$ python3 -q
>>> import numpy as np
>>> np.set_printoptions(suppress=True, linewidth=200)
>>> tidy = lambda a: np.round(a, 2) + 0
>>> data = np.load("data.npy")
>>> print(data)
[[0 2]
 [0 0]
 [2 0]
 [0 0]]
>>> O = data.astype(float).copy()
>>> for j in range(2):
...     O[:, j] -= O[:, :j] @ (O[:, :j].T @ O[:, j])
...     O[:, j] /= np.linalg.norm(O[:, j])
... 
>>> print(O.T @ O)
[[1. 0.]
 [0. 1.]]
>>> print(data.shape)
(4, 2)
>>> print(data.mean(axis=0))
[0.5 0.5]
>>> print(np.count_nonzero(data))
2
>>> print(tidy(np.linalg.norm(data)))
2.83
>>> print(data.sum(axis=1))
[2 0 2 0]
>>> x0 = np.array([2, 2])
>>> target = data @ x0
>>> c, lr = np.zeros(2), 1 / np.linalg.norm(data, 2) ** 2
>>> for i in range(250):
...     c -= lr * data.T @ (data @ c - target)
...     if i % 50 == 0: print(i, round(np.linalg.norm(data @ c - target), 2))
... 
0 0.0
50 0.0
100 0.0
150 0.0
200 0.0
>>> print(c)
[2. 2.]
>>> print(tidy(np.linalg.cond(data)))
1.0
>>> x0 = np.array([-1, -1])
>>> target = data @ x0
>>> print(tidy(np.linalg.solve(data.T @ data, data.T @ target)))
[-1. -1.]
>>> rng = np.random.default_rng(99771)
>>> target = target + 0.02 * rng.normal(size=4)
>>> print(tidy(target))
[-1.98 -0.01 -2.    0.  ]
>>> c, *_ = np.linalg.lstsq(data, target)
>>> print(c.round())
[-1. -1.]
>>> print(data.T @ (target - data @ c))
[0. 0.]
>>> print(tidy(c))
[-1.   -0.99]
>>> O, r_ = np.linalg.qr(data)
>>> print(r_)
[[-2.  0.]
 [ 0. -2.]]
>>> print(O)
[[ 0. -1.]
 [-0.  0.]
 [-1.  0.]
 [-0. -0.]]
>>> print(np.allclose(r_.T @ r_, data.T @ data))
True
>>> print(O.shape, r_.shape)
(4, 2) (2, 2)
>>> print(O.T @ O)
[[1. 0.]
 [0. 1.]]
>>> print(np.trace(O @ O.T))
2.0
>>> print(np.abs(np.diag(r_)))
[2. 2.]
>>> J = np.load("layer15.npy")
>>> print(J)
[[ 8.  2. -2.]
 [ 2.  5. -1.]
 [-2. -1.  5.]]
>>> print(tidy(np.linalg.eigvals(J)))
[10.  4.  4.]
>>> print(np.einsum("ii->", J))
18.0
>>> print(tidy(np.linalg.det(J.T)))
160.0
>>> x0 = np.array([-3, 2, 4])
>>> h1 = np.maximum(J @ x0, 0)
>>> print(np.maximum(J @ x0, 0) - np.maximum(-J @ x0, 0))
[-28.   0.  24.]
>>> print(J * (h1 > 1e-9)[:, None])
[[ 0.  0. -0.]
 [ 0.  0. -0.]
 [-2. -1.  5.]]
>>> print(h1)
[ 0.  0. 24.]
>>> X = np.load("mat.npy")
>>> print(X)
[[0 0 2]
 [0 0 0]
 [0 0 0]
 [3 3 3]
 [2 1 1]
 [0 0 0]
 [0 0 0]
 [0 0 2]
 [0 0 0]
 [0 0 0]
 [3 3 1]
 [2 1 1]
 [2 1 1]
 [3 3 1]
 [1 2 0]
 [0 0 0]]
>>> Xs = (X - X.mean(axis=0)) / X.std(axis=0)
>>> print(np.argwhere(np.abs(Xs) > 2))
[[3 2]]
>>> print(tidy(Xs.std(axis=0)))
[1. 1. 1.]
>>> c = np.linalg.lstsq(np.delete(Xs, 0, axis=1), Xs[:, 0])[0]
>>> print(tidy(c))
[0.86 0.12]
>>> Xs = X - X.mean(axis=0)
>>> V = np.linalg.svd(Xs)[2][:1]
>>> M2 = Xs - Xs @ V.T @ V
>>> print(tidy(np.diag(V.T @ V)))
[0.48 0.42 0.1 ]
>>> print(tidy((Xs @ V.T).std(axis=0)))
[1.73]
>>> x0 = np.array([-2, -2, 0])
>>> target = X @ x0
>>> c, lr = np.zeros(3), 1 / np.linalg.norm(X, 2) ** 2
>>> for i in range(50):
...     c -= lr * X.T @ (X @ c - target)
...     if i % 10 == 0: print(i, round(np.linalg.norm(X @ c - target), 2))
... 
0 3.19
10 0.92
20 0.27
30 0.08
40 0.02
>>> print(tidy(np.linalg.cond(X)))
6.89
>>> lab = X[:, 1] > np.median(X[:, 1])
>>> u = X[lab].mean(axis=0) - X[~lab].mean(axis=0)
>>> print(np.argsort(-np.abs(u).round(6), kind="stable"))
[0 1 2]
>>> print(lab.astype(int))
[0 0 0 1 1 0 0 0 0 0 1 1 1 1 1 0]
>>> print((((X - X.mean(axis=0)) @ u > 0) == lab).mean())
1.0
>>> G = np.cov(X, rowvar=False)
>>> print(tidy(np.polyfit(X[:, 1], X[:, 0], 1)))
[0.97 0.16]
>>> print(np.argsort(-X.std(axis=0).round(6), kind="stable"))
[0 1 2]
>>> m1 = np.load("block5.npy")
>>> print(m1)
[[ 2 -3]
 [-1  1]]
>>> print(np.argsort(-np.linalg.norm(m1, axis=0).round(6), kind="stable")[:3])
[1 0]
>>> print(np.linalg.cond(m1) > 100)
False
>>> print(tidy(np.abs(np.linalg.svd(m1)[2][-1])))
[0.82 0.58]
>>> print(np.linalg.matrix_rank(m1, rtol=0.1))
1
>>> print(np.allclose(m1, m1.T))
False
>>> print(tidy(np.linalg.det(m1)))
-1.0
>>> print(np.allclose(m1 @ m1.T, m1.T @ m1))
False
>>> print(tidy(np.abs(np.linalg.eigvals(m1)).max()))
3.3
>>> print((m1 - m1.T) / 2)
[[ 0. -1.]
 [ 1.  0.]]
>>> cent = X[[3, 10]].astype(float)
>>> for _ in range(3):
...     lab = np.linalg.norm(X[:, None] - cent, axis=-1).argmin(axis=1)
...     cent = np.array([X[lab == j].mean(axis=0) for j in range(2)])
... 
>>> print(lab)
[0 1 1 0 1 1 1 0 1 1 1 1 1 1 1 1]
>>> print(tidy(cent[1] - cent[0]))
[ 0.   -0.15 -1.95]
>>> print(tidy(cent))
[[1.   1.   2.33]
 [1.   0.85 0.38]]
>>> def softmax(z):
...     e = np.exp(z - z.max(axis=-1, keepdims=True))
...     return e / e.sum(axis=-1, keepdims=True)
... 
>>> print(tidy(softmax(10 * cent[1])))
[0.82 0.18 0.  ]
>>> S = cent @ cent.T / np.sqrt(3)
>>> print(softmax(S).round(6).argmax(axis=1))
[0 0]
>>> print(tidy(softmax(S + np.triu(np.full(S.shape, -np.inf), 1))))
[[1.   0.  ]
 [0.62 0.38]]
>>> print(tidy(softmax(S)))
[[0.94 0.06]
 [0.62 0.38]]
>>> print(tidy(softmax(S)[1] @ cent))
[1.   0.94 1.6 ]
>>> A = np.load("m.npy")
>>> print(A)
[[ 6  6 15 13]
 [ 6  4  2 15]
 [15  2  4 10]
 [13 15 10  8]]
>>> M2 = np.linalg.inv(m1)
>>> print((np.abs(M2) > 1e-9).astype(int))
[[1 1]
 [1 1]]
>>> print(tidy(np.linalg.det(m1) * M2))
[[1. 3.]
 [1. 2.]]
>>> print(tidy(np.linalg.cond(m1)))
14.93
>>> print(m1 @ M2)
[[1. 0.]
 [0. 1.]]
>>> print(tidy(np.linalg.slogdet(m1)[0]))
-1.0
>>> print(tidy(np.linalg.inv(M2)))
[[ 2. -3.]
 [-1.  1.]]
>>> u, r1 = A[0], A[1]
>>> print(u @ r1)
285
>>> pr = (u @ r1) / (u @ u) * u
>>> print(tidy((r1 - pr) @ u))
0.0
>>> print(tidy(pr))
[3.67 3.67 9.17 7.95]
>>> E = np.load("w.npy")
>>> print(E)
[[0. 7. 9. 3.]
 [7. 0. 0. 0.]
 [9. 0. 0. 0.]
 [3. 0. 0. 0.]]
>>> vals, V = np.linalg.eigh(E)
>>> print(tidy(np.abs(V[:, -1])))
[0.71 0.42 0.54 0.18]
>>> print(tidy(V.T @ E @ V))
[[-11.79   0.     0.     0.  ]
 [  0.     0.     0.     0.  ]
 [  0.     0.     0.     0.  ]
 [  0.     0.     0.    11.79]]
>>> print(tidy(np.trace(np.linalg.pinv(E) @ E)))
2.0
>>> print(np.linalg.lstsq(E[:-1].T, E[-1])[2])
2
>>> print(np.unique(E.round(6), axis=0).shape)
(4, 4)
>>> print(np.abs(np.diag(np.linalg.qr(E)[1])) > 1e-9)
[ True  True False False]
>>> feats = np.loadtxt("test13.csv", delimiter=",")
>>> print(feats)
[[ 2.  3.  2.]
 [ 5.  5.  3.]
 [ 5.  6.  3.]
 [ 6.  7.  5.]
 [ 6. 10.  8.]
 [ 7. 11.  8.]
 [ 9. 11.  9.]
 [10. 13.  9.]
 [13. 13.  9.]
 [13. 16. 11.]
 [14. 17. 11.]
 [14. 19. 12.]
 [17. 22. 13.]
 [20. 22. 13.]
 [21. 24. 16.]
 [21. 25. 17.]
 [22. 27. 19.]
 [25. 30. 21.]
 [26. 32. 21.]
 [27. 33. 22.]
 [30. 35. 24.]
 [30. 35. 27.]
 [32. 37. 28.]
 [33. 39. 29.]]
>>> proj = feats @ np.linalg.solve(feats.T @ feats, feats.T)
>>> print(tidy(np.linalg.eigvalsh(proj)))
[0. 0. 0. 0. 0. 0. 0. 0. 0. 0. 0. 0. 0. 0. 0. 0. 0. 0. 0. 0. 0. 1. 1. 1.]
>>> print(tidy(proj @ feats[:, 2]))
[ 2.  3.  3.  5.  8.  8.  9.  9.  9. 11. 11. 12. 13. 13. 16. 17. 19. 21. 21. 22. 24. 27. 28. 29.]
>>> print(tidy(np.trace(proj)))
3.0
